>>> import numpy as np
>>> import numpy.linalg as la
>>> np.set_printoptions(precision=4, suppress=True, linewidth=120, legacy="1.25")
>>> F = np.loadtxt("test5.csv", delimiter=",")
>>> F
array([[5., 2., 3., 4.],
       [4., 5., 2., 3.],
       [3., 4., 5., 2.],
       [2., 3., 4., 5.]])
>>> U, sigma, vt = la.svd(F, full_matrices=False)
>>> sigma / sigma[0]
array([1.    , 0.202 , 0.202 , 0.1429])
>>> np.round(vt @ vt.T, 4) + 0
array([[1., 0., 0., 0.],
       [0., 1., 0., 0.],
       [0., 0., 1., 0.],
       [0., 0., 0., 1.]])
>>> U.shape, sigma.shape, vt.shape
((4, 4), (4,), (4, 4))
>>> np.abs(U[:, 0]).round(6).argmax()
0
>>> B = F[0, 0] * F[1:] - np.outer(F[1:, 0], F[0])
>>> B
array([[ 0., 17., -2., -1.],
       [ 0., 14., 16., -2.],
       [ 0., 11., 14., 17.]])
>>> F[:, 0] / F[0, 0]
array([1. , 0.8, 0.6, 0.4])
>>> B = la.inv(F)
>>> la.inv(B)
array([[5., 2., 3., 4.],
       [4., 5., 2., 3.],
       [3., 4., 5., 2.],
       [2., 3., 4., 5.]])
>>> np.round(F @ B, 4) + 0
array([[1., 0., 0., 0.],
       [0., 1., 0., 0.],
       [0., 0., 1., 0.],
       [0., 0., 0., 1.]])
>>> round(la.cond(F), 4)
7.0
>>> rng = np.random.default_rng(5789)
>>> B = F + rng.integers(-2, 3, (4, 1)) @ rng.integers(-2, 3, (1, 4))
>>> B
array([[ 3.,  4.,  5.,  5.],
       [ 8.,  1., -2.,  1.],
       [-1.,  8.,  9.,  4.],
       [-2.,  7.,  8.,  7.]])
>>> np.abs(B - F).sum(axis=1)
array([ 7., 14., 14., 14.])
>>> la.matrix_rank(B - F, tol=1e-8)
1
>>> T = np.stack([F, 2 * F, F[::-1]])
>>> T.shape
(3, 4, 4)
>>> np.einsum("bij,cij->bc", T, T)
array([[216., 432., 192.],
       [432., 864., 384.],
       [192., 384., 216.]])
>>> mat = np.load("out18.npy")
>>> mat
array([[4., 1., 0.],
       [0., 4., 1.],
       [0., 0., 4.]])
>>> # triangular
>>> np.trace(mat)
12.0
>>> (mat - mat.T) / 2
array([[ 0. ,  0.5,  0. ],
       [-0.5,  0. ,  0.5],
       [ 0. , -0.5,  0. ]])
>>> la.matrix_power(mat, 3)
array([[64., 48., 12.],
       [ 0., 64., 48.],
       [ 0.,  0., 64.]])
>>> (mat + mat.T) / 2
array([[4. , 0.5, 0. ],
       [0.5, 4. , 0.5],
       [0. , 0.5, 4. ]])
>>> T = np.stack([mat, 5 * mat, mat[::-1]])
>>> np.einsum("bij,cij->bc", T, T)
array([[  50.,  250.,   17.],
       [ 250., 1250.,   85.],
       [  17.,   85.,   50.]])
>>> la.matrix_rank(T)
array([3, 3, 3])
>>> T.shape
(3, 3, 3)
>>> la.det(T)
array([  64., 8000.,  -64.])
>>> T.sum(axis=0)
array([[24.,  6.,  4.],
       [ 0., 28.,  7.],
       [ 4.,  1., 24.]])
>>> np.allclose(F, F.T)
False
>>> (F + F.T) / 2
array([[5., 3., 3., 3.],
       [3., 5., 3., 3.],
       [3., 3., 5., 3.],
       [3., 3., 3., 5.]])
>>> la.matrix_power(F, 3)
array([[680., 676., 696., 692.],
       [692., 680., 676., 696.],
       [696., 692., 680., 676.],
       [676., 696., 692., 680.]])
>>> (F - F.T) / 2
array([[ 0., -1.,  0.,  1.],
       [ 1.,  0., -1.,  0.],
       [ 0.,  1.,  0., -1.],
       [-1.,  0.,  1.,  0.]])
>>> idx = rng.permutation(3)
>>> idx
array([1, 2, 0])
>>> B = mat[idx][:, idx]
>>> np.trace(B)
12.0
>>> np.allclose(B, mat)
False
>>> x = np.array([0, -2, 2])
>>> y = mat @ x
>>> b, lr = np.zeros(3), 1 / la.norm(mat, 2) ** 2
>>> for i in range(30):
...     b -= lr * mat.T @ (mat @ b - y)
...     if i % 10 == 0: print(i, round(la.norm(mat @ b - y), 4))
... 
0 4.2454
10 0.0043
20 0.0
>>> round(float(la.cond(mat)), 4)
1.4239
>>> X = np.maximum(np.array([[1, 5],
...     [-2, 0],
...     [5, -1],
...     [0, -3],
...     [-5, 5],
...     [2, -4],
...     [-1, -2],
...     [0, 3],
...     [1, -4],
...     [-5, 4],
...     [5, 4],
...     [-4, -4],
...     [5, 2],
...     [4, 1],
...     [1, -2],
...     [4, -2],
...     [3, 3],
...     [4, -4],
...     [1, 2],
...     [0, 2]]) @ np.array([[0, 0, 0], [2, 1, 2]]) + np.array([1, -2, -2]), 0)
>>> X
array([[11,  3,  8],
       [ 1,  0,  0],
       [ 0,  0,  0],
       [ 0,  0,  0],
       [11,  3,  8],
       [ 0,  0,  0],
       [ 0,  0,  0],
       [ 7,  1,  4],
       [ 0,  0,  0],
       [ 9,  2,  6],
       [ 9,  2,  6],
       [ 0,  0,  0],
       [ 5,  0,  2],
       [ 3,  0,  0],
       [ 0,  0,  0],
       [ 0,  0,  0],
       [ 7,  1,  4],
       [ 0,  0,  0],
       [ 5,  0,  2],
       [ 5,  0,  2]])
>>> # rows 2 and 3 are equal
>>> P = X @ la.solve(X.T @ X, X.T)
>>> np.round(np.trace(P), 4)
3.0
>>> np.round(la.eigvalsh(P), 4) + 0
array([0., 0., 0., 0., 0., 0., 0., 0., 0., 0., 0., 0., 0., 0., 0., 0., 0., 1., 1., 1.])
>>> np.diag(P)
array([0.3426, 0.1   , 0.    , 0.    , 0.3426, 0.    , 0.    , 0.1204, 0.    , 0.1481, 0.1481, 0.    , 0.2593, 0.9   ,
       0.    , 0.    , 0.1204, 0.    , 0.2593, 0.2593])
>>> idx = X[:, 1] > np.median(X[:, 1])
>>> f = X[idx].mean(axis=0) - X[~idx].mean(axis=0)
>>> ((X - X.mean(axis=0)) @ f > 0).astype(int)
array([1, 0, 0, 0, 1, 0, 0, 1, 0, 1, 1, 0, 1, 0, 0, 0, 1, 0, 1, 1])
>>> idx.astype(int)
array([1, 0, 0, 0, 1, 0, 0, 1, 0, 1, 1, 0, 0, 0, 0, 0, 1, 0, 0, 0])
>>> np.argsort(-np.abs(f).round(6), kind="stable")
array([0, 2, 1])
>>> f = np.array([3, 2, 1, 0]) + 0.5
>>> M = np.eye(4) - 2 * np.outer(f, f) / (f @ f)
>>> M
array([[-0.1667, -0.8333, -0.5   , -0.1667],
       [-0.8333,  0.4048, -0.3571, -0.119 ],
       [-0.5   , -0.3571,  0.7857, -0.0714],
       [-0.1667, -0.119 , -0.0714,  0.9762]])
>>> evals, V = la.eigh(M)
>>> x = np.array([-2, 3, 2, 2])
>>> V * np.maximum(evals, 0) @ V.T
array([[ 0.4167, -0.4167, -0.25  , -0.0833],
       [-0.4167,  0.7024, -0.1786, -0.0595],
       [-0.25  , -0.1786,  0.8929, -0.0357],
       [-0.0833, -0.0595, -0.0357,  0.9881]])
>>> round(float(x @ M @ x / (x @ x)), 4), evals[0], round(float(evals[-1]), 4)
(0.9082, -1.0, 1.0)
>>> np.round(x @ M @ x, 4)
19.0714
>>> la.eigvalsh(M[1:, 1:])
array([0.1667, 1.    , 1.    ])
>>> np.round(V * np.abs(evals) @ V.T, 4) + 0
array([[1., 0., 0., 0.],
       [0., 1., 0., 0.],
       [0., 0., 1., 0.],
       [0., 0., 0., 1.]])
>>> la.svd(M, compute_uv=False)
array([1., 1., 1., 1.])
>>> np.round(M @ M.T, 4) + 0
array([[1., 0., 0., 0.],
       [0., 1., 0., 0.],
       [0., 0., 1., 0.],
       [0., 0., 0., 1.]])
>>> round(float(M[:, 3] @ M[:, 2]), 4)
0.0
>>> np.round(M.T @ M, 4) + 0
array([[1., 0., 0., 0.],
       [0., 1., 0., 0.],
       [0., 0., 1., 0.],
       [0., 0., 0., 1.]])
>>> round(la.det(M[::-1]), 4)
-1.0
>>> np.einsum("ii->", M)
2.0
>>> T = np.stack([M, -2 * M, M[::-1]])
>>> np.round(T.sum(axis=0), 4) + 0
array([[ 0.    ,  0.7143,  0.4286,  1.1429],
       [ 0.3333, -0.7619,  1.1429,  0.0476],
       [-0.3333,  0.7619, -1.1429, -0.0476],
       [ 0.    , -0.7143, -0.4286, -1.1429]])
>>> (T @ M.T).shape
(3, 4, 4)
>>> np.round(np.einsum("bij,cij->bc", T, T), 4) + 0
array([[ 4., -8.,  0.],
       [-8., 16.,  0.],
       [ 0.,  0.,  4.]])
>>> E = np.load("m.npy")
>>> E
array([[ 1.    ,  0.0041,  0.0048, -0.003 ],
       [ 0.0041,  0.6608, -0.4024,  0.2494],
       [ 0.0048, -0.4024,  0.5226,  0.2958],
       [-0.003 ,  0.2494,  0.2958,  0.8167]])
>>> evals, V = la.eigh(E)
>>> np.round(la.svd(E, compute_uv=False), 4) + 0
array([1., 1., 1., 0.])
>>> round(evals.sum(), 4), np.trace(E)
(3.0, 3.0)
>>> evals.round(4) + 0
array([0., 1., 1., 1.])
>>> V @ np.diag(evals) @ V.T
array([[ 1.    ,  0.0041,  0.0048, -0.003 ],
       [ 0.0041,  0.6608, -0.4024,  0.2494],
       [ 0.0048, -0.4024,  0.5226,  0.2958],
       [-0.003 ,  0.2494,  0.2958,  0.8167]])
>>> np.unique(evals.round(6) + 0, return_counts=True)[1]
array([1, 3])
>>> la.eigvalsh(E + 5 * np.eye(4))
array([5., 6., 6., 6.])
>>> np.round(la.eigvalsh(E @ E), 4) + 0
array([0., 1., 1., 1.])
>>> np.round(V.T @ E @ V, 4) + 0
array([[0., 0., 0., 0.],
       [0., 1., 0., 0.],
       [0., 0., 1., 0.],
       [0., 0., 0., 1.]])
>>> rank = la.matrix_rank(E)
>>> rank
3
>>> null = la.svd(E)[2][rank:].T
>>> null[:, 0] / null[np.abs(null[:, 0]).round(6).argmax(), 0]
array([-0.0101,  0.8429,  1.    , -0.6196])
>>> la.matrix_rank(E.T @ E), la.matrix_rank(E @ E.T)
(3, 3)
>>> np.round(null @ null.T, 4) + 0
array([[ 0.    , -0.0041, -0.0048,  0.003 ],
       [-0.0041,  0.3392,  0.4024, -0.2494],
       [-0.0048,  0.4024,  0.4774, -0.2958],
       [ 0.003 , -0.2494, -0.2958,  0.1833]])
>>> np.round(E @ null, 4) + 0
array([[0.],
       [0.],
       [0.],
       [0.]])
>>> [int(la.matrix_rank(np.delete(E, i, axis=0))) for i in range(4)]
[3, 3, 3, 3]
>>> J = np.array([[2, 0, 2, 1], [0, 0, 2, 0], [2, 0, 10, 1]])
>>> # rank 2
>>> rank = la.matrix_rank(J)
>>> rank
2
>>> null = la.svd(J)[2][rank:].T
>>> np.round(J @ null, 4) + 0
array([[0., 0.],
       [0., 0.],
       [0., 0.]])
>>> [int(la.matrix_rank(J[:i])) for i in range(1, len(J) + 1)]
[1, 2, 2]
>>> [int(la.matrix_rank(J[:, :j + 1])) for j in range(4)]
[1, 1, 2, 2]
>>> np.allclose(J @ null, 0)
True
>>> np.abs(np.diag(la.qr(J)[1])) > 1e-9
array([ True, False,  True])
>>> try:
...     la.inv(J)
... except la.LinAlgError as e:
...     print(e)
... 
Last 2 dimensions of the array must be square
>>> B = J + rng.integers(-2, 3, (3, 2)) @ rng.integers(-2, 3, (2, 4))
>>> B
array([[ 0, -2,  0,  2],
       [-4, -4,  2,  2],
       [ 0, -2, 10,  2]])
>>> B - J
array([[-2, -2, -2,  1],
       [-4, -4,  0,  2],
       [-2, -2,  0,  1]])
>>> f = np.array([3, 0, 3])
>>> np.cross(J[0, :3], J[1, :3])
array([ 0, -4,  0])
>>> np.array([np.convolve(row, f, "same") for row in J])
array([[ 0, 12,  3,  6],
       [ 0,  6,  0,  6],
       [ 0, 36,  3, 30]])
>>> [round(float(x), 4) for x in la.svd(J, compute_uv=False)[:3]]
[10.7176, 1.7703, 0.0]
>>> la.cond(J) > 100
True
>>> arr = np.load("case19.npy")
>>> arr
array([[-2, -1,  0],
       [-1,  0,  1],
       [-3,  0,  0]])
>>> # column 0 is much longer than the rest
>>> idx = rng.permutation(3)
>>> idx
array([0, 2, 1])
>>> B = arr[idx][:, idx]
>>> np.sort(np.abs(la.eigvals(B)))
array([1.1479, 1.6166, 1.6166])
>>> B = arr + rng.integers(-2, 3, (3, 1)) @ rng.integers(-2, 3, (1, 3))
>>> B
array([[-4, -2, -2],
       [ 3,  2,  5],
       [-3,  0,  0]])
>>> B - arr
array([[-2, -1, -2],
       [ 4,  2,  4],
       [ 0,  0,  0]])
>>> np.abs(B - arr).sum(axis=1)
array([ 5, 10,  0])
>>> la.matrix_rank(B - arr, tol=1e-8)
1
>>> A = np.loadtxt("mat.csv", delimiter=",")
>>> A
array([[ 0.4048, -0.5952,  0.5952, -0.3571],
       [-0.5952,  0.4048,  0.5952, -0.3571],
       [ 0.5952,  0.5952,  0.4048,  0.3571],
       [-0.3571, -0.3571,  0.3571,  0.7857]])
>>> # equal to its transpose
>>> x = np.array([0, 2, -1, 1])
>>> round(la.det(A), 4)
-1.0
>>> la.inv(A)
array([[ 0.4048, -0.5952,  0.5952, -0.3571],
       [-0.5952,  0.4048,  0.5952, -0.3571],
       [ 0.5952,  0.5952,  0.4048,  0.3571],
       [-0.3571, -0.3571,  0.3571,  0.7857]])
>>> np.abs(la.eigvals(A))
array([1., 1., 1., 1.])
>>> [p for p in range(1, 25) if np.allclose(la.matrix_power(A, p), np.eye(4))]
[2, 4, 6, 8, 10, 12, 14, 16, 18, 20, 22, 24]
